$ python -q
>>> import numpy as np
>>> from numpy import linalg as LA
>>> np.set_printoptions(suppress=True, linewidth=160)
>>> M = np.array([[3, 2, 0, 4], [0, 1, 5, 1], [0, 0, 1, 5], [0, 0, 0, 0]])
>>> round(np.abs(LA.eigvals(M)).max(), 2)
np.float64(3.0)
>>> LA.matrix_power(M, 2)
array([[ 9,  8, 10, 14],
       [ 0,  1, 10, 26],
       [ 0,  0,  1,  5],
       [ 0,  0,  0,  0]])
>>> (M - M.T) / 2
array([[ 0. ,  1. ,  0. ,  2. ],
       [-1. ,  0. ,  2.5,  0.5],
       [ 0. , -2.5,  0. ,  2.5],
       [-2. , -0.5, -2.5,  0. ]])
>>> Uu, sig, Vt = LA.svd(M)
>>> sig.round(2)
array([7.25, 4.76, 2.61, 0.  ])
>>> M2 = Uu[:, :3] @ np.diag(sig[:3]) @ Vt[:3]
>>> LA.matrix_rank(M, rtol=0.05)
np.int64(3)
>>> np.argsort(-LA.norm(M, axis=0).round(6), kind="stable")[:3]
array([3, 2, 0])
>>> LA.matrix_rank(M, rtol=0.1)
np.int64(3)
>>> [int(LA.matrix_rank(LA.matrix_power(M, p))) for p in range(1, 5)]
[3, 3, 3, 3]
>>> Uu, sig, Vt = LA.svd(M)
>>> evecs = Vt[:(sig > 1e-8).sum()]
>>> rng = np.random.default_rng(933)
>>> x = M[0] + 5 * M[3] + rng.integers(2) * np.eye(4)[3]
>>> x
array([3., 2., 0., 5.])
>>> np.round(np.diag(evecs.T @ evecs), 2)
array([0.67, 0.36, 0.97, 1.  ])
>>> np.allclose(evecs.T @ evecs @ x, x)
False
>>> W0 = np.array([[0.0, 1.0, 1.0, 1.0],
...     [1.0, 0.0, 0.0, 0.0],
...     [1.0, 0.0, 0.0, 0.0],
...     [1.0, 0.0, 0.0, 0.0]])
>>> M2 = np.array([[3, 3], [5, 2]])
>>> Z = np.kron(M2, W0)
>>> Z
array([[0., 3., 3., 3., 0., 3., 3., 3.],
       [3., 0., 0., 0., 3., 0., 0., 0.],
       [3., 0., 0., 0., 3., 0., 0., 0.],
       [3., 0., 0., 0., 3., 0., 0., 0.],
       [0., 5., 5., 5., 0., 2., 2., 2.],
       [5., 0., 0., 0., 2., 0., 0., 0.],
       [5., 0., 0., 0., 2., 0., 0., 0.],
       [5., 0., 0., 0., 2., 0., 0., 0.]])
>>> Z.shape
(8, 8)
>>> Uu, sig, Vt = LA.svd(W0)
>>> evecs = Vt[:(sig > 1e-8).sum()]
>>> x = W0[0] + 2 * W0[1] + rng.integers(2) * np.eye(4)[1]
>>> x
array([2., 1., 1., 1.])
>>> np.allclose(evecs.T @ evecs @ x, x)
True
>>> round(LA.norm(x - evecs.T @ evecs @ x), 2)
np.float64(0.0)
>>> LA.matrix_rank(np.vstack([W0, x]))
np.int64(2)
>>> w, evecs = LA.eigh(W0)
>>> np.round(evecs @ np.diag(w) @ evecs.T, 2) + 0
array([[0., 1., 1., 1.],
       [1., 0., 0., 0.],
       [1., 0., 0., 0.],
       [1., 0., 0., 0.]])
>>> w.sum(), np.trace(W0)
(np.float64(0.0), np.float64(0.0))
>>> np.round(evecs.T @ W0 @ evecs, 2) + 0
array([[-1.73,  0.  ,  0.  ,  0.  ],
       [ 0.  ,  0.  ,  0.  ,  0.  ],
       [ 0.  ,  0.  ,  0.  ,  0.  ],
       [ 0.  ,  0.  ,  0.  ,  1.73]])
>>> (w > 1e-8).sum(), (w < -1e-8).sum()
(np.int64(1), np.int64(1))
>>> w.round(2)
array([-1.73,  0.  ,  0.  ,  1.73])
>>> np.unique(w.round(6) + 0, return_counts=True)[1]
array([1, 2, 1])
>>> X = np.loadtxt("w.csv", delimiter=",")
>>> X
array([[2., 1., 0.],
       [0., 1., 1.],
       [2., 1., 0.]])
>>> # rows 0 and 2 are equal
>>> r = LA.matrix_rank(X)
>>> r
np.int64(2)
>>> null = LA.svd(X)[2][r:].T
>>> np.round(null @ null.T, 2)
array([[ 0.11, -0.22,  0.22],
       [-0.22,  0.44, -0.44],
       [ 0.22, -0.44,  0.44]])
>>> np.round(null[:, 0] / null[np.abs(null[:, 0]).round(6).argmax(), 0], 2)
array([-0.5,  1. , -1. ])
>>> LA.matrix_rank(X.T @ X), LA.matrix_rank(X @ X.T)
(np.int64(2), np.int64(2))
>>> [int(LA.matrix_rank(np.delete(X, i, axis=0))) for i in range(3)]
[2, 1, 2]
>>> np.round(X @ null, 2) + 0
array([[0.],
       [0.],
       [0.]])
>>> A = np.array([[0.6, -10.0], [1.9, 5.0], [-1.3, -3.0]])
>>> M2 = np.array([[0, 2], [1, 1]])
>>> Z = np.kron(M2, A)
>>> LA.matrix_rank(Z)
np.int64(4)
>>> round(LA.norm(Z, 2), 2), np.round(LA.norm(M2, 2) * LA.norm(A, 2), 2)
(np.float64(26.53), np.float64(26.53))
>>> x = np.array([8, 0])
>>> h = np.maximum(A @ x, 0)
>>> np.round(np.tanh(A @ x), 2)
array([ 1.,  1., -1.])
>>> np.maximum(A @ x, 0) - np.maximum(-A @ x, 0)
array([  4.8,  15.2, -10.4])
>>> np.flatnonzero(h > 1e-9)
array([0, 1])
>>> M2 = A / np.sqrt((A ** 2).mean(axis=1, keepdims=True))
>>> LA.matrix_rank(M2) == LA.matrix_rank(A)
np.True_
>>> M2[2].round(2)
array([-0.56, -1.3 ])
>>> np.round(LA.norm(M2, axis=1), 2)
array([1.41, 1.41, 1.41])
>>> LA.matrix_rank(A - A.mean(axis=1, keepdims=True))
np.int64(1)
>>> x = np.array([1, 0])
>>> target = A @ x
>>> np.round(LA.solve(A.T @ A, A.T @ target), 2) + 0
array([1., 0.])
>>> np.round(LA.pinv(A) @ A, 2) + 0
array([[1., 0.],
       [0., 1.]])
>>> target
array([ 0.6,  1.9, -1.3])
>>> try:
...     LA.solve(A, target)
... except LA.LinAlgError as e:
...     print("failed:", e)
... 
failed: Last 2 dimensions of the array must be square
>>> target = target + 0.1 * rng.normal(size=3)
>>> target.round(2)
array([ 0.64,  1.77, -1.31])
>>> c, *_ = LA.lstsq(A, target)
>>> np.round(A.T @ (target - A @ c), 2) + 0
array([0., 0.])
>>> c.round(2)
array([ 0.97, -0.01])
>>> round(LA.norm(target - A @ c), 2)
np.float64(0.08)
>>> data = np.array([[-2, 4, 0], [-3, -3, 6], [-5, 1, 6], [-1, 2, 0]])
>>> Uu, sig, Vt = LA.svd(data)
>>> evecs = Vt[:(sig > 1e-8).sum()]
>>> x = data[0] + -2 * data[3] + rng.integers(2) * np.eye(3)[1]
>>> x
array([0., 1., 0.])
>>> np.round(evecs.T @ evecs, 2)
array([[ 0.45, -0.28, -0.41],
       [-0.28,  0.86, -0.21],
       [-0.41, -0.21,  0.69]])
>>> LA.matrix_rank(np.vstack([data, x]))
np.int64(3)
>>> np.round(np.diag(evecs.T @ evecs), 2)
array([0.45, 0.86, 0.69])
>>> LA.lstsq(data[:-1].T, data[-1])[2]
np.int32(2)
>>> try:
...     LA.inv(data)
... except LA.LinAlgError as e:
...     print(e)
... 
Last 2 dimensions of the array must be square
>>> m1 = np.tril(np.array([[-1, -1, -3, -2], [2, 3, 0, 2], [0, 0, -1, -2], [-3, 1, 2, 2]]), -1) + np.eye(4, dtype=int)
>>> m1
array([[ 1,  0,  0,  0],
       [ 2,  1,  0,  0],
       [ 0,  0,  1,  0],
       [-3,  1,  2,  1]])
>>> M2 = np.array([[2, 2, 1], [0, 2, 1]])
>>> Z = np.kron(M2, m1)
>>> Z
array([[ 2,  0,  0,  0,  2,  0,  0,  0,  1,  0,  0,  0],
       [ 4,  2,  0,  0,  4,  2,  0,  0,  2,  1,  0,  0],
       [ 0,  0,  2,  0,  0,  0,  2,  0,  0,  0,  1,  0],
       [-6,  2,  4,  2, -6,  2,  4,  2, -3,  1,  2,  1],
       [ 0,  0,  0,  0,  2,  0,  0,  0,  1,  0,  0,  0],
       [ 0,  0,  0,  0,  4,  2,  0,  0,  2,  1,  0,  0],
       [ 0,  0,  0,  0,  0,  0,  2,  0,  0,  0,  1,  0],
       [ 0,  0,  0,  0, -6,  2,  4,  2, -3,  1,  2,  1]])
>>> round(LA.norm(Z, 2), 2), round(float(LA.norm(M2, 2) * LA.norm(m1, 2)), 2)
(np.float64(14.93), 14.93)
>>> LA.matrix_rank(Z)
np.int64(8)
>>> Z.shape
(8, 12)
>>> M2 = Z / LA.norm(Z, axis=1, keepdims=True)
>>> C2 = M2 @ M2.T
>>> C2.round(2)
array([[ 1.  ,  0.89,  0.  , -0.77,  0.75,  0.67,  0.  , -0.58],
       [ 0.89,  1.  ,  0.  , -0.58,  0.67,  0.75,  0.  , -0.43],
       [ 0.  ,  0.  ,  1.  ,  0.52,  0.  ,  0.  ,  0.75,  0.38],
       [-0.77, -0.58,  0.52,  1.  , -0.58, -0.43,  0.38,  0.75],
       [ 0.75,  0.67,  0.  , -0.58,  1.  ,  0.89,  0.  , -0.77],
       [ 0.67,  0.75,  0.  , -0.43,  0.89,  1.  ,  0.  , -0.58],
       [ 0.  ,  0.  ,  0.75,  0.38,  0.  ,  0.  ,  1.  ,  0.52],
       [-0.58, -0.43,  0.38,  0.75, -0.77, -0.58,  0.52,  1.  ]])
>>> (np.abs(C2) > 0.9).astype(int)
array([[1, 0, 0, 0, 0, 0, 0, 0],
       [0, 1, 0, 0, 0, 0, 0, 0],
       [0, 0, 1, 0, 0, 0, 0, 0],
       [0, 0, 0, 1, 0, 0, 0, 0],
       [0, 0, 0, 0, 1, 0, 0, 0],
       [0, 0, 0, 0, 0, 1, 0, 0],
       [0, 0, 0, 0, 0, 0, 1, 0],
       [0, 0, 0, 0, 0, 0, 0, 1]])
>>> np.degrees(np.arccos(np.clip(C2[0, 2], -1, 1)))
np.float64(90.0)
>>> C2[0].round(2)
array([ 1.  ,  0.89,  0.  , -0.77,  0.75,  0.67,  0.  , -0.58])
